>>> import numpy as np
>>> np.set_printoptions(precision=2, suppress=True, linewidth=200)
>>> def tidy(a):
...     return np.round(a, 2) + 0
... 
>>> q, _ = np.linalg.qr(np.array([[1.2, -1.0, 0.1, -1.1],
...     [0.3, 0.0, 0.5, 0.4],
...     [0.8, 0.3, -0.7, 1.3],
...     [-0.7, -1.0, 0.3, -0.3]]))
>>> M = 5 * q
>>> print(tidy(M))
[[-3.68  3.07  0.3  -1.39]
 [-0.92 -0.1   3.86  3.03]
 [-2.45 -1.32 -2.93  2.94]
 [ 2.15  3.72 -1.18  2.28]]
>>> other = M / np.sqrt((M ** 2).mean(axis=1, keepdims=True))
>>> print(tidy(np.linalg.norm(other, axis=1)))
[2. 2. 2. 2.]
>>> print(np.linalg.matrix_rank(other) == np.linalg.matrix_rank(M))
True
>>> rng = np.random.default_rng(769)
>>> other = M + rng.integers(-2, 3, (4, 1)) @ rng.integers(-2, 3, (1, 4))
>>> print(tidy(other))
[[-3.68  3.07  0.3  -1.39]
 [-4.92 -0.1   1.86  1.03]
 [ 1.55 -1.32 -0.93  4.94]
 [ 0.15  3.72 -2.18  1.28]]
>>> print(np.linalg.matrix_rank(other - M, tol=1e-8))
1
>>> print(tidy(other - M))
[[ 0.  0.  0.  0.]
 [-4.  0. -2. -2.]
 [ 4.  0.  2.  2.]
 [-2.  0. -1. -1.]]
>>> print(tidy(np.linalg.svd(other - M, compute_uv=False)))
[7.35 0.   0.   0.  ]
>>> print(np.abs(other - M).sum(axis=1))
[0. 8. 8. 4.]
>>> def softmax(z):
...     e = np.exp(z - z.max(axis=-1, keepdims=True))
...     return e / e.sum(axis=-1, keepdims=True)
... 
>>> print(tidy(softmax(M).sum(axis=1)))
[1. 1. 1. 1.]
>>> print(tidy(softmax(M[0])))
[0.   0.93 0.06 0.01]
>>> print(tidy(softmax(M[0] + -1)))
[0.   0.93 0.06 0.01]
>>> S = M @ M.T / np.sqrt(4)
>>> print(tidy(softmax(S)[0] @ M))
[-3.68  3.07  0.3  -1.39]
>>> lab = rng.permutation(4)
>>> other = M[:, lab] * rng.choice([-1, 1], 4)
>>> print(tidy(other))
[[-0.3   3.68 -1.39 -3.07]
 [-3.86  0.92  3.03  0.1 ]
 [ 2.93  2.45  2.94  1.32]
 [ 1.18 -2.15  2.28 -3.72]]
>>> left, _, Vt = np.linalg.svd(M.T @ other)
>>> print(tidy(np.linalg.lstsq(M, other)[0]))
[[ 0. -1.  0.  0.]
 [ 0.  0.  0. -1.]
 [-1.  0.  0.  0.]
 [ 0.  0.  1.  0.]]
>>> lab = rng.permutation(4)
>>> print(lab)
[1 2 3 0]
>>> other = M[lab][:, lab]
>>> print(tidy(other))
[[-0.1   3.86  3.03 -0.92]
 [-1.32 -2.93  2.94 -2.45]
 [ 3.72 -1.18  2.28  2.15]
 [ 3.07  0.3  -1.39 -3.68]]
>>> print(tidy(np.diag(other)))
[-0.1  -2.93  2.28 -3.68]
>>> X = np.loadtxt("layer16.csv", delimiter=",")
>>> print(X)
[[  1.7  -2.   -2.1  -1.4   1.2   0.1   0.6]
 [  0.9   1.8   0.4  -0.3  -0.6  -0.1   0.6]
 [ -1.1  -0.4   1.1  -0.8   1.8  -0.2  -0.9]
 [ -1.7   1.1  -1.4   1.7   0.5  -1.6   0.5]
 [  0.7   0.2   0.   -1.    0.9   1.9  -0.7]
 [ 18.    6.  -14.    4.   -2.  -16.    2. ]
 [ -0.4   0.2  -0.7  -1.2  -0.8  -1.4  -0.3]
 [  2.5   0.3  -0.6  -0.7   0.8  -0.2   0.7]
 [  0.6  -2.1  -1.5  -0.4  -0.6   0.6  -0.3]
 [  0.8   1.   -1.4  -1.3   0.4   0.7  -1.3]
 [  0.3  -0.2  -0.8  -0.1  -0.2  -0.8  -1.4]
 [ -0.2  -0.9  -0.5   0.6   0.    0.4  -2. ]
 [ -0.2   1.2  -0.8   0.7  -0.4   1.3  -0.1]
 [  1.5   0.1   0.4  -0.5   0.6   1.    0. ]
 [ -0.7   0.    0.9   1.5   1.1   0.3   0. ]
 [ -0.1  -2.2  -1.2  -0.2  -0.5   2.    1.6]
 [  0.   -0.3   1.2  -0.2   0.5   0.6   1.1]
 [  0.7   1.5  -0.2  -0.2   2.1   1.4   1.6]
 [ -0.7  -1.6   1.5  -0.2  -0.2   0.1   1.8]
 [  1.2  -0.6   0.9   1.5  -0.2  -0.1  -0.8]
 [ -0.5  -0.1   0.7  -0.5   1.1  -0.8  -0.8]
 [  1.2   1.1  -0.4  -0.7   0.    0.1  -0.6]
 [ -1.7  -1.4  -0.4   0.6   0.3  -0.8  -0.7]
 [  1.   -0.6   1.    1.8  -1.2  -1.6  -2. ]
 [ -0.1   0.   -2.2   1.2  -0.4  -0.1   1.4]
 [  0.4  -1.6   0.9  -1.6  -1.2  -1.1   0.9]
 [ -1.4   0.4   0.1   1.8   0.   -0.7   0.6]
 [  0.9   0.6   2.   -1.9  -1.9   0.4   0.4]
 [ -1.3   0.8  -0.1  -0.6  -1.7   0.4  -0.3]
 [ -0.5  -0.8  -1.1   0.3   0.2  -0.5   0.2]
 [ -1.1   0.8  -0.2   1.2  -0.1   0.9   1.4]
 [ -0.1   0.7  -0.5   0.3   2.9  -0.6  -0.3]
 [ -0.8   0.2  -0.3   1.5   1.1  -0.4   1.5]]
>>> # row 5 dominates
>>> x0 = np.array([7, 9, 0, 7, 0, 7, 8])
>>> a = np.maximum(X @ x0, 0)
>>> print(tidy(X.T @ a))
[ 2098.45   836.78 -1620.96   516.    -120.34 -1659.78   406.65]
